$ python3 -q
>>> import numpy as np
>>> from numpy import linalg as LA
>>> np.set_printoptions(suppress=True, linewidth=120)
>>> tidy = lambda a: np.round(a, 4) + 0
>>> W0 = np.loadtxt("sample13.csv", delimiter=",")
>>> print(W0)
[[-5.  8. -2. -8. -4.  6.  0.  2.]
 [ 2. -5.  8. -2. -8. -4.  6.  0.]
 [ 0.  2. -5.  8. -2. -8. -4.  6.]
 [ 6.  0.  2. -5.  8. -2. -8. -4.]
 [-4.  6.  0.  2. -5.  8. -2. -8.]
 [-8. -4.  6.  0.  2. -5.  8. -2.]
 [-2. -8. -4.  6.  0.  2. -5.  8.]
 [ 8. -2. -8. -4.  6.  0.  2. -5.]]
>>> W1 = np.array([[1, 1], [-1, 2], [0, -1], [1, 2], [-1, 1], [2, 1], [-2, 0], [-1, 0]])
>>> beta = np.array([0, 3])
>>> act = np.maximum(W0 @ W1 + beta, 0)
>>> print(act)
[[ 0.  2.]
 [ 0.  0.]
 [ 0. 18.]
 [ 9.  3.]
 [25. 18.]
 [ 0.  0.]
 [18.  3.]
 [ 1. 13.]]
>>> print((act > 0).mean(axis=0))
[0.5  0.75]
>>> basis = np.array([[0, 2], [1, 2]])
>>> print(W1 @ basis)
[[ 1  4]
 [ 2  2]
 [-1 -2]
 [ 2  6]
 [ 1  0]
 [ 1  6]
 [ 0 -4]
 [ 0 -2]]
>>> print((act @ basis).round(6).argmax(axis=1))
[1 0 1 1 1 0 1 1]
>>> print(act @ basis)
[[ 2.  4.]
 [ 0.  0.]
 [18. 36.]
 [ 3. 24.]
 [18. 86.]
 [ 0.  0.]
 [ 3. 42.]
 [13. 28.]]
>>> P = act @ LA.solve(act.T @ act, act.T)
>>> print(np.allclose(P @ P, P))
True
>>> print(tidy(LA.eigvalsh(P)))
[0. 0. 0. 0. 0. 0. 1. 1.]
>>> print(tidy(P @ act[:, 0]))
[ 0.  0.  0.  9. 25.  0. 18.  1.]
>>> print(tidy(np.diag(P)))
[0.0072 0.     0.587  0.0841 0.6481 0.     0.3907 0.2828]
>>> print(np.trace(P))
2.0
>>> print(LA.matrix_rank(np.eye(8) - P))
6
>>> print(tidy((np.eye(8) - P) @ act))
[[0. 0.]
 [0. 0.]
 [0. 0.]
 [0. 0.]
 [0. 0.]
 [0. 0.]
 [0. 0.]
 [0. 0.]]
>>> feats = np.loadtxt("layer4.csv", delimiter=",")
>>> print(tidy(feats))
[[0.1667 0.0417 0.125  0.0833 0.125  0.125  0.125  0.0833 0.125 ]
 [0.0526 0.0526 0.1579 0.0526 0.1579 0.1579 0.1579 0.1053 0.1053]
 [0.0667 0.2    0.1333 0.1333 0.1333 0.0667 0.1333 0.     0.1333]
 [0.1111 0.1111 0.0556 0.2222 0.1667 0.1111 0.     0.0556 0.1667]
 [0.1364 0.1364 0.1364 0.1364 0.1818 0.0909 0.1364 0.0455 0.    ]
 [0.0667 0.0667 0.0667 0.0667 0.1333 0.1333 0.2    0.1333 0.1333]
 [0.0769 0.0769 0.1538 0.0769 0.0769 0.1538 0.1538 0.2308 0.    ]
 [0.0556 0.1111 0.0556 0.1667 0.1111 0.1667 0.0556 0.1667 0.1111]
 [0.125  0.125  0.125  0.0625 0.125  0.0625 0.125  0.1875 0.0625]]
>>> # row-stochastic, so 1 is an eigenvalue
>>> vec = np.array([5, 5, 4, 2, 1, 3, -3, -1, 1])
>>> target = feats @ vec
>>> print(tidy(target))
[1.875  1.4211 2.2    2.3889 2.1818 1.     1.3846 1.7778 1.6875]
>>> print(tidy(LA.solve(feats.T, feats[6])))
[0. 0. 0. 0. 0. 0. 1. 0. 0.]
>>> print(tidy(LA.solve(feats, target)))
[ 5.  5.  4.  2.  1.  3. -3. -1.  1.]
>>> rng = np.random.default_rng(84322)
>>> F = np.eye(9, dtype=int)[rng.permutation(9)] * np.array([2, 3, 2, 3, 3, 2, 3, 0, 0])
>>> print(F)
[[0 0 2 0 0 0 0 0 0]
 [0 0 0 0 0 0 3 0 0]
 [0 3 0 0 0 0 0 0 0]
 [0 0 0 0 0 0 0 0 0]
 [0 0 0 0 3 0 0 0 0]
 [2 0 0 0 0 0 0 0 0]
 [0 0 0 3 0 0 0 0 0]
 [0 0 0 0 0 0 0 0 0]
 [0 0 0 0 0 2 0 0 0]]
>>> out = feats / np.sqrt((feats ** 2).mean(axis=1, keepdims=True))
>>> print(tidy(out[0]))
[1.4343 0.3586 1.0757 0.7171 1.0757 1.0757 1.0757 0.7171 1.0757]
>>> print(tidy(LA.norm(out, axis=1)))
[3. 3. 3. 3. 3. 3. 3. 3. 3.]
>>> print(tidy(F @ LA.pinv(F) @ F))
[[0. 0. 2. 0. 0. 0. 0. 0. 0.]
 [0. 0. 0. 0. 0. 0. 3. 0. 0.]
 [0. 3. 0. 0. 0. 0. 0. 0. 0.]
 [0. 0. 0. 0. 0. 0. 0. 0. 0.]
 [0. 0. 0. 0. 3. 0. 0. 0. 0.]
 [2. 0. 0. 0. 0. 0. 0. 0. 0.]
 [0. 0. 0. 3. 0. 0. 0. 0. 0.]
 [0. 0. 0. 0. 0. 0. 0. 0. 0.]
 [0. 0. 0. 0. 0. 2. 0. 0. 0.]]
>>> print(np.allclose(F[:-1].T @ LA.lstsq(F[:-1].T, F[-1])[0], F[-1]))
False
>>> print(np.unique(F.round(6), axis=0).shape)
(8, 9)
>>> print(LA.lstsq(F[:-1].T, F[-1])[2])
6
>>> M = np.load("x.npy")
>>> print(M)
[[  3   2   1   3   0   5   2   5]
 [  5   7   3   8   0   5   5   9]
 [  6  12   8  13   3   8   6  14]
 [ 10  15  13  14   6  12   8  18]
 [ 14  19  17  17  10  13  11  23]
 [ 17  19  20  20  12  13  15  23]
 [ 21  22  25  25  15  15  16  23]
 [ 22  26  28  30  16  20  16  26]
 [ 23  26  28  32  20  25  19  29]
 [ 24  28  32  37  25  26  20  33]
 [ 25  33  36  39  30  26  25  33]
 [ 27  34  40  40  31  26  28  36]
 [ 30  39  43  44  36  26  31  41]
 [ 35  44  44  46  37  29  34  42]
 [ 35  47  47  50  38  30  37  47]
 [ 39  49  52  54  42  34  38  51]
 [ 39  50  57  58  46  37  39  53]
 [ 42  52  57  62  46  41  40  53]
 [ 42  52  59  65  50  42  44  57]
 [ 47  52  64  66  50  45  49  61]
 [ 52  57  69  68  52  48  50  65]
 [ 53  59  69  73  54  52  54  66]
 [ 56  62  69  75  58  52  56  70]
 [ 57  65  73  80  60  56  60  70]
 [ 58  69  74  83  61  58  60  72]
 [ 62  74  74  85  62  59  61  74]
 [ 65  76  79  90  64  60  61  75]
 [ 66  76  79  93  66  63  64  75]
 [ 70  76  84  96  68  64  66  79]
 [ 74  76  88 101  68  66  66  81]
 [ 77  78  92 106  71  70  69  81]
 [ 82  78  96 111  73  70  73  85]
 [ 87  79 100 115  76  70  73  88]
 [ 87  81 104 118  78  73  75  92]
 [ 92  81 105 119  82  77  75  96]
 [ 96  86 110 121  83  82  80  98]
 [ 98  91 110 123  85  85  80 102]
 [101  93 113 123  89  86  82 102]]
>>> Ac = (M - M.mean(axis=0)) / M.std(axis=0)
>>> print(tidy(Ac.std(axis=0)))
[1. 1. 1. 1. 1. 1. 1. 1.]
>>> print(np.argwhere(np.abs(Ac) > 2))
[]
>>> beta = LA.lstsq(np.delete(Ac, 4, axis=1), Ac[:, 4])[0]
>>> print(np.abs(beta).argmax())
2
>>> print(tidy(1 - np.var(Ac[:, 4] - np.delete(Ac, 4, axis=1) @ beta)))
0.9965
>>> P = M @ LA.solve(M.T @ M, M.T)
>>> print(tidy(LA.eigvalsh(P)))
[0. 0. 0. 0. 0. 0. 0. 0. 0. 0. 0. 0. 0. 0. 0. 0. 0. 0. 0. 0. 0. 0. 0. 0. 0. 0. 0. 0. 0. 0. 1. 1. 1. 1. 1. 1. 1. 1.]
>>> out = W0 / LA.norm(W0, axis=1, keepdims=True)
>>> gram = out @ out.T
>>> print(tidy(LA.norm(out, axis=1)))
[1. 1. 1. 1. 1. 1. 1. 1.]
>>> print(np.argwhere(np.triu(np.abs(gram) > 0.95, 1)))
[]
>>> print(tidy(np.degrees(np.arccos(np.clip(gram[3, 2], -1, 1)))))
101.3723
>>> basis = M[[22, 33]].astype(float)
>>> for _ in range(3):
...     z = LA.norm(M[:, None] - basis, axis=-1).argmin(axis=1)
...     basis = np.array([M[z == j].mean(axis=0) for j in range(2)])
... 
>>> print(z)
[0 0 0 0 0 0 0 0 0 0 0 0 0 0 0 0 0 0 0 0 0 1 1 1 1 1 1 1 1 1 1 1 1 1 1 1 1 1]
>>> print(np.bincount(z))
[21 17]
>>> print(np.abs(basis[1] - basis[0]).argmax())
3
>>> left, sigma, Vh = LA.svd(M)
>>> print(np.argmax(sigma[:-1] / (sigma[1:] + 1e-6)) + 1)
1
>>> print(tidy(sigma))
[1042.5081   36.0937   19.2182   15.7483   13.3845   11.3036   10.1324    6.6415]
>>> out = left[:, :1] @ np.diag(sigma[:1]) @ Vh[:1]
>>> print(tidy(np.abs(M - out).max()))
8.2561
>>> print(LA.matrix_rank(out))
1
>>> print(tidy(LA.norm(M - out, 2)), tidy(sigma[1]))
36.0937 36.0937
>>> z = rng.integers(0, 2, 5)
>>> arr = np.triu((z[:, None] == z) & (rng.random((5, 5)) < 0.8), 1).astype(int)
>>> arr += arr.T
>>> print(arr)
[[0 1 0 0 0]
 [1 0 1 0 0]
 [0 1 0 0 0]
 [0 0 0 0 1]
 [0 0 0 1 0]]
>>> print((arr != 0).astype(int))
[[0 1 0 0 0]
 [1 0 1 0 0]
 [0 1 0 0 0]
 [0 0 0 0 1]
 [0 0 0 1 0]]
>>> print(tidy(LA.det(arr)))
0.0
>>> print((LA.matrix_power((arr != 0) + (arr.T != 0) + np.eye(5), 5) > 0).astype(int))
[[1 1 1 0 0]
 [1 1 1 0 0]
 [1 1 1 0 0]
 [0 0 0 1 1]
 [0 0 0 1 1]]
>>> print(np.flatnonzero(LA.matrix_power((arr != 0) + (arr.T != 0) + np.eye(5), 5)[4]))
[3 4]
>>> print(tidy(LA.norm(arr, 2) / LA.norm(arr)))
0.5774
>>> print(LA.cond(arr) > 100)
True
>>> left, sigma, Vh = LA.svd(arr)
>>> print(np.argmax(sigma[:-1] / (sigma[1:] + 1e-6)) + 1)
4
>>> print(tidy(sigma))
[1.4142 1.4142 1.     1.     0.    ]
>>> out = left[:, :4] @ np.diag(sigma[:4]) @ Vh[:4]
>>> print(LA.matrix_rank(out))
4
>>> print(tidy(LA.norm(arr - out, 2)), sigma[4])
0.0 0.0
>>> print(tidy(LA.norm(arr - out) / LA.norm(arr)))
0.0
>>> print(LA.matrix_rank(arr, rtol=0.05))
4
>>> print(np.abs(arr - out).max())
0.0
>>> ev, evecs = LA.eigh(arr)
>>> print(ev.sum(), np.trace(arr))
0.0 0
>>> print((ev > 1e-8).sum(), (ev < -1e-8).sum())
2 2
>>> print(tidy(LA.eigvalsh(arr + -2 * np.eye(5))))
[-3.4142 -3.     -2.     -1.     -0.5858]
>>> print(tidy(ev))
[-1.4142 -1.      0.      1.      1.4142]
>>> print(tidy(evecs.T @ arr @ evecs))
[[-1.4142  0.      0.      0.      0.    ]
 [ 0.     -1.      0.      0.      0.    ]
 [ 0.      0.      0.      0.      0.    ]
 [ 0.      0.      0.      1.      0.    ]
 [ 0.      0.      0.      0.      1.4142]]
>>> print(np.abs(evecs[:, -1]).round(6).argmax())
1
>>> print(np.unique(ev.round(6) + 0, return_counts=True)[1])
[1 1 1 1 1]
>>> print(tidy(np.abs(evecs[:, -1])))
[0.5    0.7071 0.5    0.     0.    ]
>>> print(tidy(evecs.T @ evecs))
[[1. 0. 0. 0. 0.]
 [0. 1. 0. 0. 0.]
 [0. 0. 1. 0. 0.]
 [0. 0. 0. 1. 0.]
 [0. 0. 0. 0. 1.]]
>>> print(tidy(LA.eigvalsh(arr @ arr)))
[0. 1. 1. 2. 2.]
>>> print(tidy(LA.svd(arr, compute_uv=False)))
[1.4142 1.4142 1.     1.     0.    ]
>>> print(tidy(LA.det(arr.T)))
0.0
>>> print(tidy(LA.eigvals(arr)))
[-1.4142  0.      1.4142  1.     -1.    ]
>>> X = np.load("out4.npy")
>>> print(tidy(X))
[[ 0.5149 -0.0343  0.3089 -0.103   0.3776]
 [-0.0343  0.0023 -0.0206  0.0069 -0.0252]
 [ 0.3089 -0.0206  0.1854 -0.0618  0.2265]
 [-0.103   0.0069 -0.0618  0.0206 -0.0755]
 [ 0.3776 -0.0252  0.2265 -0.0755  0.2769]]
>>> # symmetric
>>> ev, evecs = LA.eigh(X)
>>> vec = np.array([3, 0, 3, -1, -2])
>>> print(tidy(vec @ X @ vec))
6.4279
>>> print((np.sign(evecs[:, -1].round(6)) == np.sign(evecs[0, -1].round(6))).astype(int))
[1 0 1 0 1]
>>> left, sigma, Vh = LA.svd(X)
>>> evecs = Vh[:(sigma > 1e-8).sum()]
>>> vec = X[2] + 4 * X[3] + rng.integers(2) * np.eye(5)[4]
>>> print(tidy(vec))
[-0.103   0.0069 -0.0618  0.0206  0.9245]
>>> print(LA.matrix_rank(np.vstack([X, vec])))
2
>>> print(tidy(evecs.T @ evecs))
[[ 0.5149 -0.0343  0.3089 -0.103   0.3776]
 [-0.0343  0.0023 -0.0206  0.0069 -0.0252]
 [ 0.3089 -0.0206  0.1854 -0.0618  0.2265]
 [-0.103   0.0069 -0.0618  0.0206 -0.0755]
 [ 0.3776 -0.0252  0.2265 -0.0755  0.2769]]
>>> print(np.allclose(evecs.T @ evecs @ vec, vec))
False
